% ipython --no-banner

In [1]: import numpy as np

In [2]: import numpy.linalg as la

In [3]: np.set_printoptions(precision=1, suppress=True, linewidth=100, sign=" ")

In [4]: arr = np.minimum.outer(np.arange(1, 13), np.arange(1, 13)) * -3

In [5]: arr
Out[5]: 
array([[ -3,  -3,  -3,  -3,  -3,  -3,  -3,  -3,  -3,  -3,  -3,  -3],
       [ -3,  -6,  -6,  -6,  -6,  -6,  -6,  -6,  -6,  -6,  -6,  -6],
       [ -3,  -6,  -9,  -9,  -9,  -9,  -9,  -9,  -9,  -9,  -9,  -9],
       [ -3,  -6,  -9, -12, -12, -12, -12, -12, -12, -12, -12, -12],
       [ -3,  -6,  -9, -12, -15, -15, -15, -15, -15, -15, -15, -15],
       [ -3,  -6,  -9, -12, -15, -18, -18, -18, -18, -18, -18, -18],
       [ -3,  -6,  -9, -12, -15, -18, -21, -21, -21, -21, -21, -21],
       [ -3,  -6,  -9, -12, -15, -18, -21, -24, -24, -24, -24, -24],
       [ -3,  -6,  -9, -12, -15, -18, -21, -24, -27, -27, -27, -27],
       [ -3,  -6,  -9, -12, -15, -18, -21, -24, -27, -30, -30, -30],
       [ -3,  -6,  -9, -12, -15, -18, -21, -24, -27, -30, -33, -33],
       [ -3,  -6,  -9, -12, -15, -18, -21, -24, -27, -30, -33, -36]])

In [6]: W1 = np.array([[2, 1],
   ...:     [0, 1],
   ...:     [1, 1],
   ...:     [0, 0],
   ...:     [0, 1],
   ...:     [1, 2],
   ...:     [0, 2],
   ...:     [2, 2],
   ...:     [0, 2],
   ...:     [2, 0],
   ...:     [1, 0],
   ...:     [0, 2]])

In [7]: b = np.array([3, 3])

In [8]: act = np.maximum(arr @ W1 + b, 0)

In [9]: print(act)
[[ 0  0]
 [ 0  0]
 [ 0  0]
 [ 0  0]
 [ 0  0]
 [ 0  0]
 [ 0  0]
 [ 0  0]
 [ 0  0]
 [ 0  0]
 [ 0  0]
 [ 0  0]]

In [10]: (act > 0).mean(axis=0)
Out[10]: array([ 0.,  0.])

In [11]: cent = np.array([[2, -1], [-3, 4]])

In [12]: W1 @ cent
Out[12]: 
array([[ 1,  2],
       [-3,  4],
       [-1,  3],
       [ 0,  0],
       [-3,  4],
       [-4,  7],
       [-6,  8],
       [-2,  6],
       [-6,  8],
       [ 4, -2],
       [ 2, -1],
       [-6,  8]])

In [13]: act @ cent
Out[13]: 
array([[ 0,  0],
       [ 0,  0],
       [ 0,  0],
       [ 0,  0],
       [ 0,  0],
       [ 0,  0],
       [ 0,  0],
       [ 0,  0],
       [ 0,  0],
       [ 0,  0],
       [ 0,  0],
       [ 0,  0]])

In [14]: [round(float(la.det(arr[:i, :i])), 2) + 0 for i in range(1, 13)]
Out[14]: 
[-3.0,
 9.0,
 -27.0,
 81.0,
 -243.0,
 729.0,
 -2187.0,
 6561.0,
 -19683.0,
 59049.0,
 -177147.0,
 531441.0]

In [15]: np.all(la.eigvalsh(arr) > 0)
Out[15]: np.False_
